In [1]: import numpy as np

In [2]: import numpy.linalg as la

In [3]: np.set_printoptions(precision=2, suppress=True, linewidth=140)

In [4]: J = np.loadtxt("data.csv", delimiter=",")

In [5]: J
Out[5]: 
array([[ 0.,  2.,  6.,  1.,  5.,  2.],
       [-2.,  0.,  4., -1.,  3.,  0.],
       [ 2.,  4.,  8.,  3.,  7.,  4.],
       [ 2.,  4.,  8.,  3.,  7.,  4.],
       [ 0.,  2.,  6.,  1.,  5.,  2.],
       [-3., -1.,  3., -2.,  2., -1.],
       [ 1.,  3.,  7.,  2.,  6.,  3.]])

In [6]: def softmax(z):
   ...:     e = np.exp(z - z.max(axis=-1, keepdims=True))
   ...:     return e / e.sum(axis=-1, keepdims=True)
   ...: 

In [7]: np.round(softmax(J[2] + -3), 2) + 0
Out[7]: array([0.  , 0.01, 0.71, 0.  , 0.26, 0.01])

In [8]: softmax(J).sum(axis=1)
Out[8]: array([1., 1., 1., 1., 1., 1., 1.])

In [9]: scores = J @ J.T / np.sqrt(6)

In [10]: np.round(softmax(scores + np.triu(np.full(scores.shape, -np.inf), 1)), 2) + 0
Out[10]: 
array([[1.  , 0.  , 0.  , 0.  , 0.  , 0.  , 0.  ],
       [0.96, 0.04, 0.  , 0.  , 0.  , 0.  , 0.  ],
       [0.  , 0.  , 1.  , 0.  , 0.  , 0.  , 0.  ],
       [0.  , 0.  , 0.5 , 0.5 , 0.  , 0.  , 0.  ],
       [0.  , 0.  , 0.5 , 0.5 , 0.  , 0.  , 0.  ],
       [0.05, 0.27, 0.01, 0.01, 0.05, 0.61, 0.  ],
       [0.  , 0.  , 0.5 , 0.5 , 0.  , 0.  , 0.  ]])

In [11]: np.round(softmax(scores), 2) + 0
Out[11]: 
array([[0.  , 0.  , 0.5 , 0.5 , 0.  , 0.  , 0.  ],
       [0.02, 0.  , 0.44, 0.44, 0.02, 0.  , 0.09],
       [0.  , 0.  , 0.5 , 0.5 , 0.  , 0.  , 0.  ],
       [0.  , 0.  , 0.5 , 0.5 , 0.  , 0.  , 0.  ],
       [0.  , 0.  , 0.5 , 0.5 , 0.  , 0.  , 0.  ],
       [0.05, 0.26, 0.01, 0.01, 0.05, 0.59, 0.02],
       [0.  , 0.  , 0.5 , 0.5 , 0.  , 0.  , 0.  ]])

In [12]: left, sigma, vt = la.svd(J)

In [13]: sigma.round(2) + 0
Out[13]: array([24.05,  6.61,  0.  ,  0.  ,  0.  ,  0.  ])

In [14]: np.argmax(sigma[:-1] / (sigma[1:] + 1e-6)) + 1
Out[14]: np.int64(2)

In [15]: Y = left[:, :2] @ np.diag(sigma[:2]) @ vt[:2]

In [16]: round(float(np.abs(J - Y).max()), 2)
Out[16]: 0.0

In [17]: la.matrix_rank(Y)
Out[17]: np.int64(2)

In [18]: round(float(la.norm(J - Y) / la.norm(J)), 2)
Out[18]: 0.0

In [19]: la.matrix_rank(J, rtol=0.05)
Out[19]: np.int64(2)

In [20]: Y.round(2) + 0
Out[20]: 
array([[ 0.,  2.,  6.,  1.,  5.,  2.],
       [-2.,  0.,  4., -1.,  3.,  0.],
       [ 2.,  4.,  8.,  3.,  7.,  4.],
       [ 2.,  4.,  8.,  3.,  7.,  4.],
       [ 0.,  2.,  6.,  1.,  5.,  2.],
       [-3., -1.,  3., -2.,  2., -1.],
       [ 1.,  3.,  7.,  2.,  6.,  3.]])

In [21]: Y = J / np.sqrt((J ** 2).mean(axis=1, keepdims=True))

In [22]: J - J.mean(axis=1, keepdims=True)
Out[22]: 
array([[-2.67, -0.67,  3.33, -1.67,  2.33, -0.67],
       [-2.67, -0.67,  3.33, -1.67,  2.33, -0.67],
       [-2.67, -0.67,  3.33, -1.67,  2.33, -0.67],
       [-2.67, -0.67,  3.33, -1.67,  2.33, -0.67],
       [-2.67, -0.67,  3.33, -1.67,  2.33, -0.67],
       [-2.67, -0.67,  3.33, -1.67,  2.33, -0.67],
       [-2.67, -0.67,  3.33, -1.67,  2.33, -0.67]])

In [23]: la.matrix_rank(J - J.mean(axis=1, keepdims=True))
Out[23]: np.int64(1)

In [24]: Y[6]
Out[24]: array([0.24, 0.71, 1.65, 0.47, 1.41, 0.71])

In [25]: rk = la.matrix_rank(J)

In [26]: rk
Out[26]: np.int64(2)

In [27]: N = la.svd(J)[2][rk:].T

In [28]: [int(la.matrix_rank(J[:i])) for i in range(1, len(J) + 1)]
Out[28]: [1, 2, 2, 2, 2, 2, 2]

In [29]: np.allclose(J @ N, 0)
Out[29]: True

In [30]: la.matrix_rank(J.T @ J), la.matrix_rank(J @ J.T)
Out[30]: (np.int64(2), np.int64(2))

In [31]: N.shape
Out[31]: (6, 4)

In [32]: [int(la.matrix_rank(np.delete(J, i, axis=0))) for i in range(7)]
Out[32]: [2, 2, 2, 2, 2, 2, 2]

In [33]: F = np.loadtxt("x.csv", delimiter=",")

In [34]: F
Out[34]: 
array([[-0.84, -0.12, -1.08,  2.28,  0.48],
       [-2.03, -0.29, -2.61,  5.51,  1.16],
       [-0.35, -0.05, -0.45,  0.95,  0.2 ],
       [-0.63, -0.09, -0.81,  1.71,  0.36],
       [-0.21, -0.03, -0.27,  0.57,  0.12]])

In [35]: round(np.trace(la.pinv(F) @ F), 2)
Out[35]: np.float64(1.0)

In [36]: np.allclose(F[:-1].T @ la.lstsq(F[:-1].T, F[-1])[0], F[-1])
Out[36]: True

In [37]: C = np.sign(np.array([[0, 1, 2, 1], [0, 3, 0, 2], [2, 3, 2, 1], [1, 2, 0, 0]]))

In [38]: Y = (np.tril(C, -1) + np.eye(4)) @ (np.triu(C, 1) + np.eye(4))

In [39]: ev = np.array([1, 0, 2, 3])

In [40]: M = np.rint(Y * ev @ la.inv(Y)) + 0

In [41]: M
Out[41]: 
array([[ -2.,  -4.,   1.,   2.],
       [ -3.,  -3.,   0.,   3.],
       [ -8., -10.,   3.,   6.],
       [ -8., -10.,   1.,   8.]])

In [42]: cov = M.T @ M

In [43]: la.matrix_rank(cov)
Out[43]: np.int64(3)

In [44]: cov
Out[44]: 
array([[ 141.,  177.,  -34., -125.],
       [ 177.,  225.,  -44., -157.],
       [ -34.,  -44.,   11.,   28.],
       [-125., -157.,   28.,  113.]])

In [45]: np.diag(cov)
Out[45]: array([141., 225.,  11., 113.])

In [46]: Y = np.array([[2, 3, 0, 3, 3, 3, 3, 1, 3, 0],
    ...:     [0, 0, 0, 0, 0, 3, 0, 0, 1, 2],
    ...:     [1, 3, 3, 2, 3, 2, 2, 2, 3, 2],
    ...:     [1, 0, 3, 3, 2, 3, 1, 0, 1, 1],
    ...:     [3, 1, 2, 0, 1, 2, 2, 2, 0, 2],
    ...:     [1, 1, 3, 3, 2, 3, 2, 0, 3, 2],
    ...:     [1, 2, 2, 1, 2, 0, 1, 2, 0, 0],
    ...:     [0, 0, 3, 3, 0, 1, 2, 2, 3, 2],
    ...:     [0, 3, 3, 2, 3, 0, 1, 1, 1, 0],
    ...:     [3, 1, 1, 3, 3, 0, 2, 1, 2, 0]])

In [47]: Y[-1] = Y[0]

In [48]: m1 = Y + 0.1 * np.eye(10)

In [49]: m1
Out[49]: 
array([[2.1, 3. , 0. , 3. , 3. , 3. , 3. , 1. , 3. , 0. ],
       [0. , 0.1, 0. , 0. , 0. , 3. , 0. , 0. , 1. , 2. ],
       [1. , 3. , 3.1, 2. , 3. , 2. , 2. , 2. , 3. , 2. ],
       [1. , 0. , 3. , 3.1, 2. , 3. , 1. , 0. , 1. , 1. ],
       [3. , 1. , 2. , 0. , 1.1, 2. , 2. , 2. , 0. , 2. ],
       [1. , 1. , 3. , 3. , 2. , 3.1, 2. , 0. , 3. , 2. ],
       [1. , 2. , 2. , 1. , 2. , 0. , 1.1, 2. , 0. , 0. ],
       [0. , 0. , 3. , 3. , 0. , 1. , 2. , 2.1, 3. , 2. ],
       [0. , 3. , 3. , 2. , 3. , 0. , 1. , 1. , 1.1, 0. ],
       [2. , 3. , 0. , 3. , 3. , 3. , 3. , 1. , 3. , 0.1]])

In [50]: m1.mean(axis=0)
Out[50]: array([1.11, 1.61, 1.91, 2.01, 1.91, 2.01, 1.71, 1.11, 1.81, 1.11])

In [51]: m1.sum(axis=1)
Out[51]: array([21.1,  6.1, 23.1, 15.1, 15.1, 20.1, 11.1, 16.1, 14.1, 21.1])

In [52]: np.diff(m1, axis=0)
Out[52]: 
array([[-2.1, -2.9,  0. , -3. , -3. ,  0. , -3. , -1. , -2. ,  2. ],
       [ 1. ,  2.9,  3.1,  2. ,  3. , -1. ,  2. ,  2. ,  2. ,  0. ],
       [ 0. , -3. , -0.1,  1.1, -1. ,  1. , -1. , -2. , -2. , -1. ],
       [ 2. ,  1. , -1. , -3.1, -0.9, -1. ,  1. ,  2. , -1. ,  1. ],
       [-2. ,  0. ,  1. ,  3. ,  0.9,  1.1,  0. , -2. ,  3. ,  0. ],
       [ 0. ,  1. , -1. , -2. ,  0. , -3.1, -0.9,  2. , -3. , -2. ],
       [-1. , -2. ,  1. ,  2. , -2. ,  1. ,  0.9,  0.1,  3. ,  2. ],
       [ 0. ,  3. ,  0. , -1. ,  3. , -1. , -1. , -1.1, -1.9, -2. ],
       [ 2. ,  0. , -3. ,  1. ,  0. ,  3. ,  2. ,  0. ,  1.9,  0.1]])

In [53]: m1 - m1[0]
Out[53]: 
array([[ 0. ,  0. ,  0. ,  0. ,  0. ,  0. ,  0. ,  0. ,  0. ,  0. ],
       [-2.1, -2.9,  0. , -3. , -3. ,  0. , -3. , -1. , -2. ,  2. ],
       [-1.1,  0. ,  3.1, -1. ,  0. , -1. , -1. ,  1. ,  0. ,  2. ],
       [-1.1, -3. ,  3. ,  0.1, -1. ,  0. , -2. , -1. , -2. ,  1. ],
       [ 0.9, -2. ,  2. , -3. , -1.9, -1. , -1. ,  1. , -3. ,  2. ],
       [-1.1, -2. ,  3. ,  0. , -1. ,  0.1, -1. , -1. ,  0. ,  2. ],
       [-1.1, -1. ,  2. , -2. , -1. , -3. , -1.9,  1. , -3. ,  0. ],
       [-2.1, -3. ,  3. ,  0. , -3. , -2. , -1. ,  1.1,  0. ,  2. ],
       [-2.1,  0. ,  3. , -1. ,  0. , -3. , -2. ,  0. , -1.9,  0. ],
       [-0.1,  0. ,  0. ,  0. ,  0. ,  0. ,  0. ,  0. ,  0. ,  0.1]])

In [54]: np.abs(m1).max()
Out[54]: np.float64(3.1)

In [55]: m1.sum(axis=0)
Out[55]: array([11.1, 16.1, 19.1, 20.1, 19.1, 20.1, 17.1, 11.1, 18.1, 11.1])

In [56]: data = np.load("arr.npy")

In [57]: data
Out[57]: 
array([[-0.3 , -0.32, -3.49,  0.81, -0.3 ,  0.42,  1.54,  0.61],
       [ 0.02,  0.  , -0.14,  1.33, -0.8 , -0.04,  2.9 ,  1.36],
       [ 0.19, -0.13,  6.35, -0.82, -0.98, -0.06, -0.55,  0.43],
       [-0.05, -0.14, -3.37,  1.18,  0.22, -0.23,  0.41, -0.05],
       [-0.1 , -0.06, -1.71, -2.01, -1.95, -0.15, -2.94, -0.72],
       [ 0.13,  0.5 , -3.28, -1.73, -2.25,  0.19, -1.29,  0.39],
       [ 0.14,  0.3 , -2.24,  1.35,  1.06, -0.46,  0.19, -1.13],
       [ 0.2 ,  0.19,  5.16,  4.53, -0.26, -0.52, -1.78, -0.5 ],
       [-0.19, -0.04,  1.97,  0.26,  0.39, -0.06,  1.32, -0.24],
       [-0.2 ,  0.08, -2.9 ,  1.66, -0.37,  0.3 ,  0.91,  0.42],
       [-0.28, -0.15, -0.07,  1.32, -1.48,  0.02, -1.17,  1.6 ],
       [ 0.08,  0.28,  4.71, -0.25, -1.38,  0.49,  0.26,  0.53],
       [-0.28, -0.35,  4.42,  0.21,  0.17, -0.68, -1.98, -0.26],
       [ 0.32,  0.26, -2.97,  1.7 , -1.02,  0.29,  0.2 , -0.36],
       [ 0.02,  0.12,  2.41, -2.73,  0.7 , -0.65,  1.2 ,  0.26]])

In [58]: vec = np.array([6, 6, -1, -3, -8, -2, 4, -1])

In [59]: h1 = np.maximum(data @ vec, 0)

In [60]: data.T @ h1
Out[60]: array([   4.78,   15.93,  -85.78,  -45.22, -109.53,    7.71,   -7.  ,   26.23])

In [61]: proj = data @ la.solve(data.T @ data, data.T)

In [62]: np.allclose(proj @ proj, proj)
Out[62]: True

In [63]: np.round(la.eigvalsh(proj), 2) + 0
Out[63]: array([0., 0., 0., 0., 0., 0., 0., 1., 1., 1., 1., 1., 1., 1., 1.])

In [64]: proj @ data[:, 0]
Out[64]: array([-0.3 ,  0.02,  0.19, -0.05, -0.1 ,  0.13,  0.14,  0.2 , -0.19, -0.2 , -0.28,  0.08, -0.28,  0.32,  0.02])

In [65]: np.diag(proj)
Out[65]: array([0.4 , 0.68, 0.53, 0.25, 0.76, 0.62, 0.42, 0.73, 0.48, 0.32, 0.67, 0.58, 0.48, 0.44, 0.64])

In [66]: O, vecs = la.qr(data[:, :3])[0], la.qr(data[:, 3:])[0]

In [67]: sigma = la.svd(O.T @ vecs, compute_uv=False)

In [68]: sigma
Out[68]: array([0.64, 0.36, 0.28])

In [69]: (sigma > 0.9).sum()
Out[69]: np.int64(0)

In [70]: round(np.einsum("ii->", F), 2)
Out[70]: np.float64(0.25)

In [71]: round(float(la.det(F.T)), 2)
Out[71]: 0.0

In [72]: np.round(np.poly(F), 2) + 0
Out[72]: array([ 1.  , -0.25,  0.  ,  0.  ,  0.  ,  0.  ])

In [73]: np.round(la.eigvals(F), 2) + 0
Out[73]: array([0.  +0.j, 0.25+0.j, 0.  +0.j, 0.  +0.j, 0.  +0.j])

In [74]: C = 20 * np.array([[0.1, -0.6, 0.8], [-0.5, 0.9, 0.9]])

In [75]: rng = np.random.default_rng(503714)

In [76]: z = rng.integers(0, 2, 33)

In [77]: feats = C[z] + rng.normal(size=(33, 3))

In [78]: feats
Out[78]: 
array([[ -9.54,  18.72,  18.5 ],
       [  1.29, -14.81,  15.19],
       [  2.64, -12.23,  14.8 ],
       [ -8.67,  19.63,  17.15],
       [-10.98,  16.81,  18.6 ],
       [-10.08,  18.12,  16.61],
       [-10.51,  16.19,  18.81],
       [ -7.98,  15.68,  17.06],
       [-12.13,  16.54,  17.5 ],
       [  3.69, -12.94,  15.85],
       [ -8.77,  16.66,  20.28],
       [  1.95, -12.71,  16.94],
       [  3.39, -10.57,  16.67],
       [  3.63, -11.92,  14.53],
       [  3.77, -11.7 ,  15.52],
       [-10.48,  18.  ,  17.89],
       [  1.62, -11.28,  14.91],
       [  3.45, -11.2 ,  16.94],
       [  3.66, -10.43,  15.75],
       [-11.32,  19.92,  18.57],
       [  0.21, -13.55,  14.94],
       [ -9.72,  18.28,  18.21],
       [-10.31,  16.81,  19.14],
       [-10.16,  16.32,  17.17],
       [  2.51, -12.83,  14.88],
       [-10.5 ,  16.68,  18.2 ],
       [ -9.53,  18.54,  17.28],
       [ -8.96,  16.93,  17.65],
       [  3.08, -11.66,  14.86],
       [  3.62, -13.05,  15.37],
       [-10.46,  18.17,  17.83],
       [ -9.29,  17.31,  19.28],
       [ -9.56,  17.45,  19.07]])

In [79]: z = rng.permutation(10)

In [80]: z
Out[80]: array([2, 0, 3, 9, 6, 1, 4, 8, 7, 5])

In [81]: Y = m1[z][:, z]

In [82]: round(la.det(Y), 2), round(float(la.det(m1[z])), 2)
Out[82]: (np.float64(-17.13), 17.13)

In [83]: np.sort(np.abs(la.eigvals(Y)))
Out[83]: array([ 0.08,  0.1 ,  0.88,  1.57,  2.  ,  2.  ,  2.52,  3.16,  3.16, 16.28])

In [84]: np.trace(Y)
Out[84]: np.float64(17.0)

In [85]: Y = np.c_[data[:, :1] @ np.array([[-1]]), np.array([3, 0, 1, 2, 0, 3, 0, 1, 1, 0, 0, 1, 3, 0, 3])]

In [86]: Y
Out[86]: 
array([[ 0.3 ,  3.  ],
       [-0.02,  0.  ],
       [-0.19,  1.  ],
       [ 0.05,  2.  ],
       [ 0.1 ,  0.  ],
       [-0.13,  3.  ],
       [-0.14,  0.  ],
       [-0.2 ,  1.  ],
       [ 0.19,  1.  ],
       [ 0.2 ,  0.  ],
       [ 0.28,  0.  ],
       [-0.08,  1.  ],
       [ 0.28,  3.  ],
       [-0.32,  0.  ],
       [-0.02,  3.  ]])

In [87]: la.matrix_rank(np.c_[data, Y])
Out[87]: np.int64(9)

In [88]: la.norm(la.qr(data)[0].T @ Y, axis=0) ** 2 / ((Y ** 2).sum(axis=0) + 1e-12)
Out[88]: array([1.  , 0.42])

In [89]: np.round(la.lstsq(data, Y[:, 0])[0], 2) + 0
Out[89]: array([-1.,  0.,  0.,  0.,  0.,  0.,  0.,  0.])

In [90]: np.round(la.norm(Y - data @ la.lstsq(data, Y)[0], axis=0), 2) + 0
Out[90]: array([0.  , 5.06])

In [91]: np.round(softmax(10 * F[3]), 2) + 0
Out[91]: array([0., 0., 0., 1., 0.])

In [92]: softmax(F).sum(axis=1)
Out[92]: array([1., 1., 1., 1., 1.])

In [93]: scores = F @ F.T / np.sqrt(5)

In [94]: np.round(softmax(scores), 2) + 0
Out[94]: 
array([[0.01, 0.98, 0.  , 0.  , 0.  ],
       [0.  , 1.  , 0.  , 0.  , 0.  ],
       [0.11, 0.73, 0.05, 0.08, 0.04],
       [0.03, 0.94, 0.01, 0.02, 0.  ],
       [0.16, 0.52, 0.1 , 0.13, 0.09]])

In [95]: np.round(softmax(scores + np.triu(np.full(scores.shape, -np.inf), 1)), 2) + 0
Out[95]: 
array([[1.  , 0.  , 0.  , 0.  , 0.  ],
       [0.  , 1.  , 0.  , 0.  , 0.  ],
       [0.12, 0.83, 0.05, 0.  , 0.  ],
       [0.03, 0.95, 0.01, 0.02, 0.  ],
       [0.16, 0.52, 0.1 , 0.13, 0.09]])

In [96]: softmax(scores)[3] @ F
Out[96]: array([-1.95, -0.28, -2.51,  5.3 ,  1.12])

In [97]: W = np.array([[2, 2], [1, 0], [0, 0]])

In [98]: coef = np.array([0, 0])

In [99]: act = np.maximum(feats @ W + coef, 0)

In [100]: (act > 0).astype(int)
Out[100]: 
array([[0, 0],
       [0, 1],
       [0, 1],
       [1, 0],
       [0, 0],
       [0, 0],
       [0, 0],
       [0, 0],
       [0, 0],
       [0, 1],
       [0, 0],
       [0, 1],
       [0, 1],
       [0, 1],
       [0, 1],
       [0, 0],
       [0, 1],
       [0, 1],
       [0, 1],
       [0, 0],
       [0, 1],
       [0, 0],
       [0, 0],
       [0, 0],
       [0, 1],
       [0, 0],
       [0, 0],
       [0, 0],
       [0, 1],
       [0, 1],
       [0, 0],
       [0, 0],
       [0, 0]])

In [101]: C = np.array([[1, 0, 3], [3, 3, 1]])

In [102]: W @ C
Out[102]: 
array([[8, 6, 8],
       [1, 0, 3],
       [0, 0, 0]])

In [103]: (act @ C).round(6).argmax(axis=1)
Out[103]: array([0, 0, 0, 2, 0, 0, 0, 0, 0, 0, 0, 0, 0, 0, 0, 0, 0, 0, 0, 0, 0, 0, 0, 0, 0, 0, 0, 0, 0, 0, 0, 0, 0])
